% ipython --no-banner

In [1]: import numpy as np

In [2]: import numpy.linalg as la

In [3]: np.set_printoptions(precision=1, suppress=True, linewidth=200, legacy="1.25")

In [4]: data = np.loadtxt("test19.csv", delimiter=",")

In [5]: data
Out[5]: 
array([[2., 5., 1., 2., 6., 0., 4.],
       [0., 8., 4., 8., 3., 4., 3.],
       [8., 4., 9., 2., 4., 4., 1.],
       [2., 4., 6., 0., 8., 9., 8.],
       [9., 1., 9., 9., 3., 2., 2.],
       [3., 5., 9., 1., 7., 4., 9.],
       [5., 1., 8., 5., 2., 0., 8.],
       [1., 2., 1., 0., 8., 3., 4.],
       [9., 7., 5., 1., 4., 5., 6.],
       [8., 7., 6., 7., 5., 2., 5.]])

In [6]: Q, Rm = la.qr(data)

In [7]: np.allclose(Rm.T @ Rm, data.T @ data)
Out[7]: True

In [8]: Q.round(1) + 0
Out[8]: 
array([[-0.1, -0.3,  0.2,  0. , -0.3, -0.5,  0.1],
       [ 0. , -0.7, -0.2,  0.5,  0.2,  0.2,  0.1],
       [-0.4,  0.1, -0.1, -0.3,  0.2,  0. ,  0.7],
       [-0.1, -0.2, -0.3, -0.3, -0.3,  0.6, -0.2],
       [-0.5,  0.4, -0.2,  0.5, -0.2,  0.2,  0.1],
       [-0.2, -0.3, -0.5, -0.3,  0.1, -0.4,  0. ],
       [-0.3,  0.2, -0.4,  0.2,  0.1, -0.3, -0.6],
       [-0.1, -0.1,  0. , -0.1, -0.8,  0. ,  0.1],
       [-0.5, -0.1,  0.5, -0.4,  0.2,  0.2, -0.3],
       [-0.4, -0.2,  0.3,  0.2,  0. , -0.1, -0.1]])

In [9]: np.round(Q.T @ Q, 1) + 0
Out[9]: 
array([[1., 0., 0., 0., 0., 0., 0.],
       [0., 1., 0., 0., 0., 0., 0.],
       [0., 0., 1., 0., 0., 0., 0.],
       [0., 0., 0., 1., 0., 0., 0.],
       [0., 0., 0., 0., 1., 0., 0.],
       [0., 0., 0., 0., 0., 1., 0.],
       [0., 0., 0., 0., 0., 0., 1.]])

In [10]: round(float(abs(Rm[0, 0])), 1), round(float(la.norm(data[:, 0])), 1)
Out[10]: (18.2, 18.2)

In [11]: np.abs(np.diag(Rm))
Out[11]: array([18.2, 11.4,  9.3,  9.8,  8.2,  5.8,  6.8])

In [12]: x0 = np.array([0, -1, -2, -1, -1, -1, 2])

In [13]: target = Q @ x0

In [14]: np.round(la.lstsq(Q, target)[0], 1) + 0
Out[14]: array([ 0., -1., -2., -1., -1., -1.,  2.])

In [15]: np.round(la.pinv(Q) @ Q, 1) + 0
Out[15]: 
array([[1., 0., 0., 0., 0., 0., 0.],
       [0., 1., 0., 0., 0., 0., 0.],
       [0., 0., 1., 0., 0., 0., 0.],
       [0., 0., 0., 1., 0., 0., 0.],
       [0., 0., 0., 0., 1., 0., 0.],
       [0., 0., 0., 0., 0., 1., 0.],
       [0., 0., 0., 0., 0., 0., 1.]])

In [16]: rng = np.random.default_rng(87924)

In [17]: target = target + 0.1 * rng.normal(size=10)

In [18]: target
Out[18]: array([ 0.7,  0.3,  1.8,  0.5, -0.3,  2.1, -0.3,  1.1, -1.7, -0.6])

In [19]: beta, *_ = la.lstsq(Q, target)

In [20]: beta.round()
Out[20]: array([-0., -1., -2., -1., -1., -1.,  2.])

In [21]: [round(float(la.norm(la.solve(Q.T @ Q + lam * np.eye(7), Q.T @ target))), 2) for lam in (0, 1, 10, 100)]
Out[21]: [3.62, 1.81, 0.33, 0.04]

In [22]: np.round(Q.T @ (target - Q @ beta), 1) + 0
Out[22]: array([0., 0., 0., 0., 0., 0., 0.])

In [23]: x0 = np.array([-1, 4, 5, 3, 1, -5, -3])

In [24]: target = data @ x0

In [25]: la.lstsq(data, target)[0]
Out[25]: array([-1.,  4.,  5.,  3.,  1., -5., -3.])

In [26]: np.round(la.pinv(data) @ data, 1) + 0
Out[26]: 
array([[1., 0., 0., 0., 0., 0., 0.],
       [0., 1., 0., 0., 0., 0., 0.],
       [0., 0., 1., 0., 0., 0., 0.],
       [0., 0., 0., 1., 0., 0., 0.],
       [0., 0., 0., 0., 1., 0., 0.],
       [0., 0., 0., 0., 0., 1., 0.],
       [0., 0., 0., 0., 0., 0., 1.]])

In [27]: try:
    ...:     la.solve(data, target)
    ...: except la.LinAlgError as e:
    ...:     print(repr(e))
    ...: 
LinAlgError('Last 2 dimensions of the array must be square')

In [28]: target = target + 0.1 * rng.normal(size=10)

In [29]: print(target)
[ 23.2  50.1  40.  -17.   53.9  25.2  32.   -7.1   8.1  51. ]

In [30]: beta, *_ = la.lstsq(data, target)

In [31]: [round(float(la.norm(la.solve(data.T @ data + lam * np.eye(7), data.T @ target))), 2) for lam in (0, 1, 10, 100)]
Out[31]: [9.31, 8.9, 6.88, 3.87]

In [32]: np.round(data.T @ (target - data @ beta), 1) + 0
Out[32]: array([0., 0., 0., 0., 0., 0., 0.])

In [33]: beta.round()
Out[33]: array([-1.,  4.,  5.,  3.,  1., -5., -3.])

In [34]: J = 0.5 ** np.abs(np.subtract.outer(np.arange(5), np.arange(5)))

In [35]: J
Out[35]: 
array([[1. , 0.5, 0.2, 0.1, 0.1],
       [0.5, 1. , 0.5, 0.2, 0.1],
       [0.2, 0.5, 1. , 0.5, 0.2],
       [0.1, 0.2, 0.5, 1. , 0.5],
       [0.1, 0.1, 0.2, 0.5, 1. ]])

In [36]: ev, vecs = la.eig(J)

In [37]: round(float(np.prod(ev)), 1)
Out[37]: 0.3

In [38]: np.round(J @ vecs[:, 0] - ev[0] * vecs[:, 0], 1) + 0
Out[38]: array([0., 0., 0., 0., 0.])

In [39]: m1 = np.loadtxt("layer17.csv", delimiter=",")

In [40]: m1
Out[40]: 
array([[0., 3., 1., 2., 1., 1., 0., 3., 3.],
       [3., 0., 0., 0., 0., 0., 0., 0., 0.],
       [1., 0., 0., 0., 0., 0., 0., 0., 0.],
       [2., 0., 0., 0., 0., 0., 0., 0., 0.],
       [1., 0., 0., 0., 0., 0., 0., 0., 0.],
       [1., 0., 0., 0., 0., 0., 0., 0., 0.],
       [0., 0., 0., 0., 0., 0., 0., 0., 0.],
       [3., 0., 0., 0., 0., 0., 0., 0., 0.],
       [3., 0., 0., 0., 0., 0., 0., 0., 0.]])

In [41]: np.argsort(-la.norm(m1, axis=0).round(6), kind="stable")[:3]
Out[41]: array([0, 1, 7])

In [42]: round(float(np.abs(la.eigvals(m1)).max()), 1)
Out[42]: 5.8

In [43]: round(float(la.det(m1)), 1)
Out[43]: 0.0

In [44]: np.trace(m1)
Out[44]: 0.0

In [45]: assert m1 == m1.T
---------------------------------------------------------------------------
ValueError                                Traceback (most recent call last)
Cell In[45], line 1
----> 1 assert m1 == m1.T

ValueError: The truth value of an array with more than one element is ambiguous. Use a.any() or a.all()
